In [1]: import numpy as np

In [2]: import numpy.linalg as la

In [3]: np.set_printoptions(precision=1, suppress=True, linewidth=140, sign=" ")

In [4]: def rnd(a):
   ...:     return np.round(a, 1) + 0
   ...: 

In [5]: mat = np.load("case19.npy")

In [6]: mat
Out[6]: 
array([[ 1, -2,  1, -2],
       [ 2,  1,  2,  1],
       [ 1, -2,  1, -2],
       [ 2,  1,  2,  1]])

In [7]: # looks like rank 2

In [8]: rnd(np.trace(la.pinv(mat) @ mat))
Out[8]: np.float64(2.0)

In [9]: np.abs(np.diag(la.qr(mat)[1])) > 1e-9
Out[9]: array([ True,  True, False, False])

In [10]: rnd(mat @ la.pinv(mat) @ mat)
Out[10]: 
array([[ 1., -2.,  1., -2.],
       [ 2.,  1.,  2.,  1.],
       [ 1., -2.,  1., -2.],
       [ 2.,  1.,  2.,  1.]])

In [11]: x0 = np.array([-2, -4, -5, 0])

In [12]: a = np.maximum(mat @ x0, 0)

In [13]: np.flatnonzero(a > 1e-9)
Out[13]: array([ 0,  2])

In [14]: proj = np.triu(np.array([[3, 2, -2, 1], [2, 0, -3, 0], [3, -2, -3, -1], [-2, 0, -3, 0]]), 1) + np.eye(4)

In [15]: Y = proj @ mat @ la.inv(proj)

In [16]: Y
Out[16]: 
array([[ 5., -5.,  0.,  0.],
       [-1.,  9., 24., 32.],
       [-1., -1., -6., -8.],
       [ 2., -3., -3., -4.]])

In [17]: np.trace(Y), np.trace(mat)
Out[17]: (np.float64(4.0), np.int64(4))

In [18]: la.matrix_rank(Y)
Out[18]: np.int64(2)

In [19]: rnd(la.det(Y))
Out[19]: np.float64(0.0)

In [20]: U, sv, VT = la.svd(mat)

In [21]: np.argmax(sv[:-1] / (sv[1:] + 1e-6)) + 1
Out[21]: np.int64(2)

In [22]: rnd(sv)
Out[22]: array([ 4.5,  4.5,  0. ,  0. ])

In [23]: Y = U[:, :2] @ np.diag(sv[:2]) @ VT[:2]

In [24]: rnd(la.norm(mat - Y) / la.norm(mat))
Out[24]: np.float64(0.0)

In [25]: la.matrix_rank(Y)
Out[25]: np.int64(2)

In [26]: la.matrix_rank(mat, rtol=0.05)
Out[26]: np.int64(2)

In [27]: Y = np.array([[-3, -2, 1, -3, 3, -2, -2, 3, -1, 2, 0],
    ...:     [3, -2, 3, 3, 2, 0, 2, -1, -1, 1, 1],
    ...:     [0, 0, 0, 0, -3, 3, -1, 1, -2, 2, -1],
    ...:     [-2, -2, 0, -2, 3, 2, 3, -2, 1, 3, 1],
    ...:     [-3, 0, -3, -1, -1, -1, 0, 1, 1, 2, -1],
    ...:     [0, 0, -2, 2, 3, -1, 1, 2, -3, -3, 1],
    ...:     [-2, 0, 2, -3, 1, 1, -2, -1, -3, 2, -3],
    ...:     [0, 0, 0, -2, -1, -2, -1, -1, -2, -3, 2],
    ...:     [-1, 3, 3, 1, -3, 2, 3, -1, -3, -3, -2],
    ...:     [-2, 3, 2, -2, -1, -2, 0, 1, 2, -3, 1],
    ...:     [2, 2, 1, 3, -1, -1, 0, 3, 2, 0, -1]])

In [28]: feats = np.triu(Y, 1)

In [29]: feats
Out[29]: 
array([[ 0, -2,  1, -3,  3, -2, -2,  3, -1,  2,  0],
       [ 0,  0,  3,  3,  2,  0,  2, -1, -1,  1,  1],
       [ 0,  0,  0,  0, -3,  3, -1,  1, -2,  2, -1],
       [ 0,  0,  0,  0,  3,  2,  3, -2,  1,  3,  1],
       [ 0,  0,  0,  0,  0, -1,  0,  1,  1,  2, -1],
       [ 0,  0,  0,  0,  0,  0,  1,  2, -3, -3,  1],
       [ 0,  0,  0,  0,  0,  0,  0, -1, -3,  2, -3],
       [ 0,  0,  0,  0,  0,  0,  0,  0, -2, -3,  2],
       [ 0,  0,  0,  0,  0,  0,  0,  0,  0, -3, -2],
       [ 0,  0,  0,  0,  0,  0,  0,  0,  0,  0,  1],
       [ 0,  0,  0,  0,  0,  0,  0,  0,  0,  0,  0]])

In [30]: # rank 9

In [31]: U, sv, VT = la.svd(feats)

In [32]: np.argmax(sv[:-1] / (sv[1:] + 1e-6)) + 1
Out[32]: np.int64(9)

In [33]: rnd(sv)
Out[33]: array([ 8. ,  7.2,  6.6,  5.6,  4.1,  3.4,  2.1,  1.8,  0. ,  0. ,  0. ])

In [34]: Y = U[:, :9] @ np.diag(sv[:9]) @ VT[:9]

In [35]: la.matrix_rank(Y)
Out[35]: np.int64(9)

In [36]: Y = np.array([[3, 0], [3, 1]])

In [37]: W2 = np.array([[2, -1, 2], [-2, 2, -1], [1, 0, -2]])

In [38]: data = np.kron(Y, W2)

In [39]: data
Out[39]: 
array([[ 6, -3,  6,  0,  0,  0],
       [-6,  6, -3,  0,  0,  0],
       [ 3,  0, -6,  0,  0,  0],
       [ 6, -3,  6,  2, -1,  2],
       [-6,  6, -3, -2,  2, -1],
       [ 3,  0, -6,  1,  0, -2]])

In [40]: Q, evecs = la.qr(data[:, :5])[0], la.qr(data[:, 5:])[0]

In [41]: sv = la.svd(Q.T @ evecs, compute_uv=False)

In [42]: (sv > 0.9).sum()
Out[42]: np.int64(0)

In [43]: rnd(np.degrees(np.arccos(sv.clip(0, 1))))
Out[43]: array([ 33.4])

In [44]: rnd(sv)
Out[44]: array([ 0.8])

In [45]: m1 = np.load("out10.npy")

In [46]: m1
Out[46]: 
array([[-1, -1,  1,  5, -2, -5, -2, -2,  5,  4,  5, -2],
       [-3,  1, -1, -4,  4,  1,  1, -1,  5, -4, -2,  3],
       [-3, -4, -5,  5, -5,  4, -3, -2,  5, -2, -3,  3],
       [ 1, -3,  5,  4,  4,  2,  1,  3, -3,  1, -4, -2],
       [-1, -3,  1, -2, -2, -3,  5,  4,  3,  1, -3,  2],
       [ 4, -5,  2,  4,  3,  1,  0, -5,  2, -3,  5, -5],
       [-5,  1,  3, -5, -3, -3, -3, -4, -5,  5, -5,  2],
       [-1, -5,  5, -5,  3, -5,  0, -1,  5, -1,  5,  5],
       [ 0,  5, -1,  5,  0,  3,  4,  4,  3,  1,  1,  3],
       [-4,  0,  3,  3,  3, -2,  1,  5,  1,  1,  4,  4],
       [ 2, -3,  5,  3,  4, -5,  1,  3, -3,  1, -2, -5]])

In [47]: rnd(la.norm(m1, axis=0))
Out[47]: array([  9.1,  11. ,  11.2,  14. ,  10.8,  11.3,   8.2,  11.2,  12.9,   8.7,  12.6,  11.6])

In [48]: rnd(la.norm(m1[1], 1)), rnd(la.norm(m1[1], np.inf))
Out[48]: (np.float64(30.0), np.float64(5.0))

In [49]: rnd(la.norm(m1, axis=1))
Out[49]: array([ 11.6,  10. ,  13.3,  10.5,   9.6,  12.6,  13.5,  13.7,  10.6,  10.3,  11.7])

In [50]: rnd(la.norm(m1, 1)), rnd(la.norm(m1, np.inf))
Out[50]: (np.float64(45.0), np.float64(44.0))

In [51]: rnd(la.norm(m1, 2))
Out[51]: np.float64(18.1)

In [52]: la.norm(m1, axis=1).argmax()
Out[52]: np.int64(7)

In [53]: rnd(la.norm(m1) ** 2 / la.norm(m1, 2) ** 2)
Out[53]: np.float64(4.6)

In [54]: r0 = np.array([4, -3, -5])

In [55]: np.convolve(m1[7], r0)
Out[55]: array([ -4, -17,  40, -10,   2,  -4,   0,  21,  23, -14,  -2,  10, -40, -25])

In [56]: np.cross(m1[7, :3], m1[6, :3])
Out[56]: array([-20, -22, -26])

In [57]: K = np.load("a.npy")

In [58]: K
Out[58]: 
array([[ 5,  0,  0,  0,  0,  0,  0],
       [-7,  5,  0,  0,  0,  0,  0],
       [ 1, -8,  1,  0,  0,  0,  0],
       [ 8,  1, -4, -2,  0,  0,  0],
       [-6, -6,  9,  5, -1,  0,  0],
       [ 6,  9,  1, -3,  2,  2,  0],
       [ 5,  8, -9,  9,  8, -4, -1]])

In [59]: # triangular: eigenvalues sit on the diagonal

In [60]: la.matrix_rank(K)
Out[60]: np.int64(7)

In [61]: np.count_nonzero(K)
Out[61]: np.int64(28)

In [62]: rnd(la.svd(K, compute_uv=False))
Out[62]: array([ 22.6,  13.6,  12. ,   7.4,   2. ,   0.1,   0. ])

In [63]: np.unravel_index(np.abs(K).argmax(), K.shape)
Out[63]: (np.int64(4), np.int64(2))

In [64]: rnd(K.mean(axis=0))
Out[64]: array([ 1.7,  1.3, -0.3,  1.3,  1.3, -0.3, -0.1])

In [65]: K - K[0]
Out[65]: 
array([[  0,   0,   0,   0,   0,   0,   0],
       [-12,   5,   0,   0,   0,   0,   0],
       [ -4,  -8,   1,   0,   0,   0,   0],
       [  3,   1,  -4,  -2,   0,   0,   0],
       [-11,  -6,   9,   5,  -1,   0,   0],
       [  1,   9,   1,  -3,   2,   2,   0],
       [  0,   8,  -9,   9,   8,  -4,  -1]])

In [66]: Y = K / la.norm(K, axis=1, keepdims=True)

In [67]: gram = Y @ Y.T

In [68]: rnd(gram[1])
Out[68]: array([-0.8,  1. , -0.7, -0.6,  0.1,  0. ,  0. ])

In [69]: rnd(la.norm(Y, axis=1))
Out[69]: array([ 1.,  1.,  1.,  1.,  1.,  1.,  1.])

In [70]: np.argwhere(np.triu(np.abs(gram) > 0.95, 1))
Out[70]: array([], shape=(0, 2), dtype=int64)

In [71]: rnd(gram)
Out[71]: 
array([[ 1. , -0.8,  0.1,  0.9, -0.4,  0.5,  0.3],
       [-0.8,  1. , -0.7, -0.6,  0.1,  0. ,  0. ],
       [ 0.1, -0.7,  1. , -0.1,  0.5, -0.7, -0.5],
       [ 0.9, -0.6, -0.1,  1. , -0.8,  0.6,  0.4],
       [-0.4,  0.1,  0.5, -0.8,  1. , -0.6, -0.5],
       [ 0.5,  0. , -0.7,  0.6, -0.6,  1. ,  0.3],
       [ 0.3,  0. , -0.5,  0.4, -0.5,  0.3,  1. ]])

In [72]: (np.abs(gram) > 0.9).astype(int)
Out[72]: 
array([[ 1,  0,  0,  0,  0,  0,  0],
       [ 0,  1,  0,  0,  0,  0,  0],
       [ 0,  0,  1,  0,  0,  0,  0],
       [ 0,  0,  0,  1,  0,  0,  0],
       [ 0,  0,  0,  0,  1,  0,  0],
       [ 0,  0,  0,  0,  0,  1,  0],
       [ 0,  0,  0,  0,  0,  0,  1]])

In [73]: blk = np.stack([K, 5 * K, K[::-1]])

In [74]: blk.shape
Out[74]: (3, 7, 7)

In [75]: rnd(la.norm(blk, axis=(1, 2)))
Out[75]: array([  29.9,  149.7,   29.9])

In [76]: U, sv, VT = la.svd(K)

In [77]: np.argmax(sv[:-1] / (sv[1:] + 1e-6)) + 1
Out[77]: np.int64(5)

In [78]: rnd(sv)
Out[78]: array([ 22.6,  13.6,  12. ,   7.4,   2. ,   0.1,   0. ])

In [79]: Y = U[:, :5] @ np.diag(sv[:5]) @ VT[:5]

In [80]: rnd(Y)
Out[80]: 
array([[ 5. ,  0. ,  0. ,  0. ,  0. ,  0.1,  0. ],
       [-7. ,  5. ,  0. ,  0. ,  0. ,  0. ,  0. ],
       [ 1. , -8. ,  1. ,  0. ,  0. ,  0. ,  0. ],
       [ 8. ,  1. , -4. , -2. ,  0. , -0.1,  0. ],
       [-6. , -6. ,  9. ,  5. , -1. ,  0. ,  0. ],
       [ 6. ,  9. ,  1. , -3. ,  2. ,  2. ,  0. ],
       [ 5. ,  8. , -9. ,  9. ,  8. , -4. , -1. ]])

In [81]: la.matrix_rank(K, rtol=0.05)
Out[81]: np.int64(5)

In [82]: rnd(la.norm(K - Y, 2)), rnd(sv[5])
Out[82]: (np.float64(0.1), np.float64(0.1))

In [83]: x0 = np.array([2, 1, -3, 1, -2, -2])

In [84]: a = np.maximum(data @ x0, 0)

In [85]: data * (a > 1e-9)[:, None]
Out[85]: 
array([[ 0,  0,  0,  0,  0,  0],
       [-6,  6, -3,  0,  0,  0],
       [ 3,  0, -6,  0,  0,  0],
       [ 0,  0,  0,  0,  0,  0],
       [ 0,  0,  0,  0,  0,  0],
       [ 3,  0, -6,  1,  0, -2]])

In [86]: np.flatnonzero(a > 1e-9)
Out[86]: array([ 1,  2,  5])

In [87]: np.maximum(data @ x0, 0) - np.maximum(-data @ x0, 0)
Out[87]: array([-9,  3, 24, -9, -1, 29])

In [88]: rnd(np.tanh(data @ x0))
Out[88]: array([-1. ,  1. ,  1. , -1. , -0.8,  1. ])

In [89]: np.maximum(data @ (3 * x0), 0)
Out[89]: array([  0,   9,  72,   0,   0,  87])
